>>> import numpy as np
>>> from numpy import linalg as LA
>>> np.set_printoptions(precision=1, suppress=True, linewidth=140)
>>> rnd = lambda a: np.round(a, 1) + 0
>>> W0 = np.loadtxt("a.csv", delimiter=",")
>>> print(W0)
[[ 1.   2.   1.   2. ]
 [ 1.   2.   1.7  2. ]
 [ 1.   2.   0.2  2. ]
 [ 1.   2.   1.4  2. ]
 [ 1.   2.   1.3  2. ]
 [ 1.   2.   1.1  2. ]
 [ 1.   2.   1.1  2. ]
 [ 1.   2.   1.   2. ]
 [ 1.   2.  -0.2  2. ]
 [ 1.   2.   0.8  2. ]
 [ 1.   2.   3.5  2. ]
 [ 1.   2.   1.6  2. ]
 [ 1.   2.   2.8  2. ]
 [ 1.   2.   1.7  2. ]
 [ 1.   2.   1.6  2. ]
 [ 1.   2.   1.3  2. ]
 [ 1.   2.   0.9  2. ]
 [ 1.   2.   0.7  2. ]
 [ 1.   2.   1.6  2. ]
 [ 1.   2.   0.6  2. ]
 [ 1.   2.   1.6  2. ]]
>>> rank = LA.matrix_rank(W0)
>>> print(rank)
2
>>> null = LA.svd(W0)[2][rank:].T
>>> print([int(LA.matrix_rank(W0[:i])) for i in range(1, len(W0) + 1)])
[1, 2, 2, 2, 2, 2, 2, 2, 2, 2, 2, 2, 2, 2, 2, 2, 2, 2, 2, 2, 2]
>>> print(null.shape)
(4, 2)
>>> print([int(LA.matrix_rank(np.delete(W0, i, axis=0))) for i in range(21)])
[2, 2, 2, 2, 2, 2, 2, 2, 2, 2, 2, 2, 2, 2, 2, 2, 2, 2, 2, 2, 2]
>>> print(np.argsort(-LA.norm(W0, axis=0).round(6), kind="stable")[:3])
[1 3 2]
>>> Uu, sig, Vh = LA.svd(W0)
>>> V = Vh[:(sig > 1e-8).sum()]
>>> rng = np.random.default_rng(92)
>>> x = W0[20] + -2 * W0[2] + rng.integers(2) * np.eye(4)[1]
>>> print(rnd(x))
[-1.  -2.   1.2 -2. ]
>>> print(rnd(np.diag(V.T @ V)))
[0.1 0.4 1.  0.4]
>>> print(np.allclose(V.T @ V @ x, x))
True
>>> print(np.allclose(W0[:-1].T @ LA.lstsq(W0[:-1].T, W0[-1])[0], W0[-1]))
True
>>> print(LA.lstsq(W0[:-1].T, W0[-1])[2])
2
>>> try:
...     LA.inv(W0)
... except LA.LinAlgError as e:
...     print(repr(e))
... 
LinAlgError('Last 2 dimensions of the array must be square')
>>> Uu, sig, Vh = LA.svd(W0)
>>> print(np.argmax(sig[:-1] / (sig[1:] + 1e-6)) + 1)
2
>>> B = Uu[:, :2] @ np.diag(sig[:2]) @ Vh[:2]
>>> print(rnd(LA.norm(W0 - B, 2)), rnd(sig[2]))
0.0 0.0
>>> print(LA.matrix_rank(B))
2
>>> f = np.array([3, -2, 2, 2, -4, -5, -3, -1, 0])
>>> mat = np.outer(rng.normal(size=33), f) + 0.3 * rng.normal(size=(33, 9))
>>> print(rnd(mat))
[[ -3.2   1.7  -1.   -2.3   3.2   5.2   3.3   0.8  -0.2]
 [ -4.2   2.9  -2.6  -2.8   5.3   6.6   4.2   1.5   0.1]
 [ -3.8   2.8  -2.7  -2.5   5.    6.8   3.8   1.5   0.1]
 [ -1.    0.4  -0.6  -0.7   2.2   1.8   1.4  -0.1  -0.1]
 [  3.2  -1.9   2.2   2.8  -4.5  -5.6  -3.6  -0.9  -0.2]
 [ -2.2   1.2  -1.9  -1.8   2.8   4.    1.9   1.4   0.5]
 [  0.4   0.   -0.2   0.   -0.2  -0.2   0.4   0.1  -0.3]
 [ -1.2   0.5  -0.8  -0.6   1.    1.3   1.    0.3   0.1]
 [ -0.8   0.4  -0.5  -0.4   1.    0.7   0.5  -0.6   0.1]
 [ -1.6   0.7  -0.5  -0.6   1.4   2.3   0.9   0.4  -0.1]
 [  4.3  -2.8   3.2   2.7  -5.8  -7.5  -4.   -1.5  -0.4]
 [  2.   -1.    1.4   1.3  -2.5  -3.3  -2.7  -0.6  -0.2]
 [ -0.7   0.5  -0.6  -0.1   0.2   1.6   0.4   0.6  -0.1]
 [ -5.1   3.1  -2.4  -2.9   6.    6.7   4.6   1.1   0.1]
 [ -2.7   1.7  -1.9  -1.6   3.7   3.7   2.5   0.8  -0.6]
 [ -1.4   0.8  -0.7  -1.1   1.7   1.9   1.2   0.1  -0.1]
 [ -1.2   1.1  -0.5  -0.8   1.6   2.7   0.9   0.    0.8]
 [ -0.2  -0.1  -0.1   0.1  -0.3   0.7   0.    0.3  -0.2]
 [  1.6  -0.8   1.    0.8  -1.1  -1.9  -1.4  -0.2  -0.1]
 [ -2.5   1.7  -1.5  -1.3   3.5   4.    2.1   0.6  -0.3]
 [  4.5  -2.9   3.1   3.5  -5.6  -7.1  -4.3  -1.3   0. ]
 [ -1.8   1.1  -1.1  -0.8   2.2   2.9   1.6   0.5  -0.3]
 [  1.   -1.    1.1   1.5  -2.1  -2.6  -1.4  -0.5   0.6]
 [  0.    0.3  -0.2  -0.2   0.7   0.3   0.3   0.1   0.1]
 [ -4.6   3.1  -3.4  -3.1   6.3   7.3   4.5   1.4  -0.1]
 [ -0.8   0.9  -0.4  -0.6   1.2   1.7   0.9   0.    0.2]
 [  0.9   0.2  -0.2   0.2  -0.2  -0.7  -0.5   0.   -0.1]
 [  6.2  -4.    4.5   4.6  -8.3  -9.9  -6.2  -2.1  -0.4]
 [  6.4  -3.8   4.    4.5  -8.  -10.2  -6.3  -1.7   0. ]
 [  1.2  -0.5   0.6   0.5  -1.1  -1.6  -0.6  -0.2  -0.3]
 [  0.7  -0.8   0.7   0.1  -0.7  -1.5  -0.4  -0.5  -0.9]
 [  0.    0.1   0.1  -0.3   0.    0.6   0.   -0.2  -0.2]
 [  1.9  -1.    1.3   1.5  -2.7  -2.9  -2.1  -0.7   0.5]]
>>> cen = mat - mat.mean(axis=0)
>>> Uu, sig, Vh = LA.svd(cen, full_matrices=False)
>>> print(LA.matrix_rank(cen))
9
>>> print(rnd(sig ** 2 / (sig ** 2).sum()))
[1. 0. 0. 0. 0. 0. 0. 0. 0.]
>>> print(rnd((sig ** 2).sum() ** 2 / (sig ** 4).sum()))
1.0
>>> x = np.array([1, 5, 2, 0, 4, 3, 1, 2, 5])
>>> rhs = mat @ x
>>> print(rnd(LA.lstsq(mat, rhs)[0]))
[1. 5. 2. 0. 4. 3. 1. 2. 5.]
>>> print(rnd(LA.pinv(mat) @ mat))
[[1. 0. 0. 0. 0. 0. 0. 0. 0.]
 [0. 1. 0. 0. 0. 0. 0. 0. 0.]
 [0. 0. 1. 0. 0. 0. 0. 0. 0.]
 [0. 0. 0. 1. 0. 0. 0. 0. 0.]
 [0. 0. 0. 0. 1. 0. 0. 0. 0.]
 [0. 0. 0. 0. 0. 1. 0. 0. 0.]
 [0. 0. 0. 0. 0. 0. 1. 0. 0.]
 [0. 0. 0. 0. 0. 0. 0. 1. 0.]
 [0. 0. 0. 0. 0. 0. 0. 0. 1.]]
>>> print(rnd(LA.solve(mat.T @ mat, mat.T @ rhs)))
[1. 5. 2. 0. 4. 3. 1. 2. 5.]
>>> rhs = rhs + 0.1 * rng.normal(size=33)
>>> print(rnd(rhs))
[ 35.7  53.5  52.7  14.6 -43.2  30.3  -1.9   9.7   5.7  15.  -57.4 -25.3   7.3  56.9  29.1  14.7  22.5  -0.5 -12.9  30.6 -54.2  19.8 -17.2
   5.8  57.6  14.7  -2.2 -80.1 -76.8 -11.7 -15.    0.9 -21.2]
>>> c, *_ = LA.lstsq(mat, rhs)
>>> print([round(float(LA.norm(LA.solve(mat.T @ mat + lam * np.eye(9), mat.T @ rhs))), 2) for lam in (0, 1, 10, 100)])
[9.24, 6.9, 4.79, 4.31]
>>> print(rnd(c))
[1.1 5.  2.  0.  3.9 3.  1.1 1.9 5. ]
>>> print(rnd(LA.norm(rhs - mat @ c)))
0.6
>>> f = np.array([3, 0])
>>> print(rnd(np.cross(mat[16, :3], mat[24, :3])))
[-2.  -1.6  1.2]
>>> print(rnd(np.correlate(mat[16], mat[24], "full")))
[  0.2  -1.8  -3.8  -4.6  -3.6   4.5   2.   14.   46.5  15.7  -4.7   2.8   3.2 -11.9  -7.    2.7  -3.8]
>>> f, g = mat[4], mat[2]
>>> print(rnd(f @ f))
91.8
>>> pr = (f @ g) / (f @ f) * f
>>> print(rnd(LA.norm(f + g) ** 2 + LA.norm(f - g) ** 2))
432.2
>>> print(rnd(g - pr))
[-0.1  0.6 -0.2  0.8 -0.2  0.3 -0.3  0.5 -0.1]
>>> print(LA.matrix_rank(np.outer(f, g)))
1
>>> w1 = np.array([[-1, 0, -1],
...     [0, -2, 1],
...     [-2, 3, 2],
...     [-2, 1, 3],
...     [0, 0, 1],
...     [3, -3, 0],
...     [2, -3, 1],
...     [3, -1, 2],
...     [1, 3, 0]])
>>> c = np.array([-3, -1, 3])
>>> H = np.maximum(mat @ w1 + c, 0)
>>> print(rnd((H > 0).mean(axis=0)))
[0.5 0.4 0.9]
>>> print((H > 0).astype(int))
[[1 0 1]
 [1 0 1]
 [1 0 1]
 [1 0 1]
 [0 1 1]
 [1 0 1]
 [0 0 1]
 [1 0 1]
 [1 0 1]
 [1 0 1]
 [0 1 0]
 [0 1 1]
 [1 0 1]
 [1 0 1]
 [1 0 1]
 [1 0 1]
 [1 0 1]
 [1 0 1]
 [0 1 1]
 [1 0 1]
 [0 1 0]
 [1 0 1]
 [0 1 1]
 [0 0 1]
 [1 0 1]
 [1 0 1]
 [0 1 1]
 [0 1 0]
 [0 1 0]
 [0 1 1]
 [0 1 1]
 [0 0 1]
 [0 1 1]]
>>> print(LA.matrix_rank(H))
3
>>> basis = np.array([[5, 2], [1, 5], [1, 5]])
>>> print(w1 @ basis)
[[-6 -7]
 [-1 -5]
 [-5 21]
 [-6 16]
 [ 1  5]
 [12 -9]
 [ 8 -6]
 [16 11]
 [ 8 17]]
>>> data = np.load("dump.npy")
>>> print(rnd(data))
[[ 0.4 -0.8  0.4]
 [-0.8 -0.2  0.5]
 [ 0.4  0.5  0.8]]
>>> print(rnd(data[:, 1] @ data[:, 0]))
0.0
>>> print(rnd(LA.norm(data, axis=0)))
[1. 1. 1.]
>>> print(rnd(data @ data.T))
[[1. 0. 0.]
 [0. 1. 0.]
 [0. 0. 1.]]
>>> x = np.array([1, 0, 1])
>>> rhs = data @ x
>>> c, lr = np.zeros(3), 1 / LA.norm(data, 2) ** 2
>>> for i in range(250):
...     c -= lr * data.T @ (data @ c - rhs)
...     if i % 50 == 0: print(i, round(LA.norm(data @ c - rhs), 1))
... 
0 0.0
50 0.0
100 0.0
150 0.0
200 0.0
>>> print(rnd(c))
[1. 0. 1.]
>>> x = np.array([1, 1, -2])
>>> print(3 - LA.matrix_rank(data - np.eye(3), tol=1e-8))
2
>>> print(rnd(LA.norm(x)), rnd(LA.norm(data @ x)))
2.4 2.4
>>> print(rnd(np.sort(np.abs(np.degrees(np.angle(LA.eigvals(data)))))))
[  0.   0. 180.]
>>> print(rnd(LA.det(data)))
-1.0
>>> print(rnd(LA.inv(data)))
[[ 0.4 -0.8  0.4]
 [-0.8 -0.2  0.5]
 [ 0.4  0.5  0.8]]
>>> print(rnd(data.T @ (data @ x)))
[ 1.  1. -2.]
>>> w, V = LA.eigh(data)
>>> x = np.array([1, 1, 1])
>>> print(rnd(x @ data @ x / (x @ x)), w[0], w[-1])
0.3 -1.0 1.0
>>> print(rnd(V * np.maximum(w, 0) @ V.T))
[[ 0.7 -0.4  0.2]
 [-0.4  0.4  0.3]
 [ 0.2  0.3  0.9]]
>>> hat = np.triu(np.array([[-1, 1, 2], [0, 0, 0], [-1, -1, 2]]), 1) + np.eye(3)
>>> B = hat @ data @ LA.inv(hat)
>>> print(rnd(hat @ data - data @ hat))
[[-0.1  0.4  1.3]
 [ 0.   0.8  1.7]
 [ 0.  -0.4 -0.7]]
>>> print(rnd(np.trace(B)), rnd(np.trace(data)))
1.0 1.0
>>> print(LA.matrix_rank(B))
3
>>> print(rnd(B))
[[ 0.3 -0.3  1.9]
 [-0.8  0.7  2.2]
 [ 0.4  0.1  0.1]]
>>> feats = np.loadtxt("w.csv", delimiter=",")
>>> print(feats)
[[-0.9 -1.1 -1.3]
 [ 1.5  4.4  2.9]
 [-0.4  5.   1.6]
 [ 0.5  7.1  1.5]
 [ 0.7 -1.2  0.2]
 [ 1.7  6.4  4.8]
 [ 1.   6.9  2.5]
 [ 3.2  3.8  1.9]
 [ 1.4  5.6  1.5]
 [ 0.2 -0.4 -0.3]
 [ 0.2  0.1  2.3]
 [ 0.4 -2.2  1. ]]
>>> hat = feats @ LA.solve(feats.T @ feats, feats.T)
>>> print(rnd(LA.eigvalsh(hat)))
[0. 0. 0. 0. 0. 0. 0. 0. 0. 1. 1. 1.]
>>> print(LA.matrix_rank(np.eye(12) - hat))
9
>>> print(rnd(hat))
[[ 0.1 -0.1  0.   0.  -0.1 -0.1  0.  -0.1  0.   0.  -0.1 -0.1]
 [-0.1  0.2  0.   0.   0.   0.2  0.1  0.1  0.1  0.   0.1  0.1]
 [ 0.   0.   0.3  0.2 -0.1  0.1  0.2 -0.2  0.  -0.1  0.1 -0.1]
 [ 0.   0.   0.2  0.3 -0.1  0.   0.2  0.   0.2  0.  -0.1 -0.2]
 [-0.1  0.  -0.1 -0.1  0.1  0.  -0.1  0.2  0.   0.   0.   0.1]
 [-0.1  0.2  0.1  0.   0.   0.5  0.2  0.   0.   0.   0.3  0.2]
 [ 0.   0.1  0.2  0.2 -0.1  0.2  0.2  0.   0.2  0.   0.  -0.1]
 [-0.1  0.1 -0.2  0.   0.2  0.   0.   0.7  0.2  0.1 -0.1  0. ]
 [ 0.   0.1  0.   0.2  0.   0.   0.2  0.2  0.2  0.  -0.1 -0.1]
 [ 0.   0.  -0.1  0.   0.   0.   0.   0.1  0.   0.   0.   0. ]
 [-0.1  0.1  0.1 -0.1  0.   0.3  0.  -0.1 -0.1  0.   0.3  0.2]
 [-0.1  0.1 -0.1 -0.2  0.1  0.2 -0.1  0.  -0.1  0.   0.2  0.2]]
>>> labels = rng.permutation(12)
>>> print(labels)
[ 1 10  4  7  0  2  9 11  6  8  3  5]
>>> B = hat[labels][:, labels]
>>> print(rnd(np.diag(B)))
[0.2 0.3 0.1 0.7 0.1 0.3 0.  0.2 0.2 0.2 0.3 0.5]
>>> print(np.allclose(B, hat))
False
>>> B = W0 / LA.norm(W0, axis=1)
Traceback (most recent call last):
  File "<python-input-102>", line 1, in <module>
    B = W0 / LA.norm(W0, axis=1)
        ~~~^~~~~~~~~~~~~~~~~~~~~
ValueError: operands could not be broadcast together with shapes (21,4) (21,) 
>>> B = W0 / LA.norm(W0, axis=1, keepdims=True)
>>> G = B @ B.T
>>> print(rnd(G[7]))
[1.  1.  1.  1.  1.  1.  1.  1.  0.9 1.  0.9 1.  0.9 1.  1.  1.  1.  1.  1.  1.  1. ]
>>> labels = feats[:, 0] > np.median(feats[:, 0])
>>> f = feats[labels].mean(axis=0) - feats[~labels].mean(axis=0)
>>> print(((feats - feats.mean(axis=0)) @ f > 0).astype(int))
[0 1 1 1 0 1 1 1 1 0 0 0]
>>> print(rnd((((feats - feats.mean(axis=0)) @ f > 0) == labels).mean()))
0.8
>>> print(np.argsort(-np.abs(f).round(6), kind="stable"))
[1 0 2]
>>> M = np.load("case7.npy")
>>> print(M)
[[ 3 -2  3 -2  3 -2]
 [-2 -2 -2 -2 -2 -2]
 [ 0 -2  0 -2  0 -2]
 [ 3 -2  3 -2  3 -2]
 [-2 -2 -2 -2 -2 -2]
 [ 0 -2  0 -2  0 -2]]
>>> labels = rng.permutation(3)
>>> B = data[:, labels] * rng.choice([-1, 1], 3)
>>> print(rnd(B))
[[-0.8  0.4 -0.4]
 [-0.2  0.5  0.8]
 [ 0.5  0.8 -0.4]]
>>> Uu, _, Vh = LA.svd(data.T @ B)
>>> print(rnd(LA.lstsq(data, B)[0]))
[[ 0.  0. -1.]
 [ 1.  0.  0.]
 [ 0.  1.  0.]]
>>> print(labels)
[1 2 0]
>>> print(rnd(Uu @ Vh))
[[ 0.  0. -1.]
 [ 1.  0.  0.]
 [ 0.  1.  0.]]
>>> print(rnd(np.trace(LA.pinv(M) @ M)))
2.0
>>> print(np.allclose(M[:-1].T @ LA.lstsq(M[:-1].T, M[-1])[0], M[-1]))
True
>>> A = np.loadtxt("x.csv", delimiter=",")
>>> print(rnd(A))
[[ 0.7 -0.2 -0.4 -0.1  0.1 -0.3 -0.4]
 [-0.2  0.9 -0.3  0.   0.  -0.2 -0.3]
 [-0.4 -0.3  0.4 -0.1  0.1 -0.4 -0.6]
 [-0.1  0.  -0.1  1.   0.  -0.1 -0.1]
 [ 0.1  0.   0.1  0.   1.   0.1  0.1]
 [-0.3 -0.2 -0.4 -0.1  0.1  0.7 -0.4]
 [-0.4 -0.3 -0.6 -0.1  0.1 -0.4  0.4]]
>>> w, V = LA.eigh(A)
>>> x = np.array([-2, 2, 0, 2, 1, -1, -2])
>>> print(rnd(V * np.abs(w) @ V.T))
[[1. 0. 0. 0. 0. 0. 0.]
 [0. 1. 0. 0. 0. 0. 0.]
 [0. 0. 1. 0. 0. 0. 0.]
 [0. 0. 0. 1. 0. 0. 0.]
 [0. 0. 0. 0. 1. 0. 0.]
 [0. 0. 0. 0. 0. 1. 0.]
 [0. 0. 0. 0. 0. 0. 1.]]
>>> print(rnd(x @ A @ x / (x @ x)), rnd(w[0]), rnd(w[-1]))
0.7 -1.0 1.0
>>> print(rnd(x @ A @ x))
11.9
>>> Uu, sig = LA.svd(feats)
Traceback (most recent call last):
  File "<python-input-129>", line 1, in <module>
    Uu, sig = LA.svd(feats)
    ^^^^^^^
ValueError: too many values to unpack (expected 2)
>>> Uu, sig, Vh = LA.svd(feats, full_matrices=False)
>>> print(np.abs(Uu[:, 0]).round(6).argmax())
5
>>> print(rnd(Vh @ Vh.T))
[[1. 0. 0.]
 [0. 1. 0.]
 [0. 0. 1.]]
>>> print(rnd(np.cumsum(sig ** 2) / np.sum(sig ** 2)))
[0.9 1.  1. ]
>>> print(np.allclose(Uu * sig @ Vh, feats))
True
>>> print(rnd(Uu.T @ Uu))
[[1. 0. 0.]
 [0. 1. 0.]
 [0. 0. 1.]]
>>> print(rnd(sig / sig[0]))
[1.  0.3 0.2]
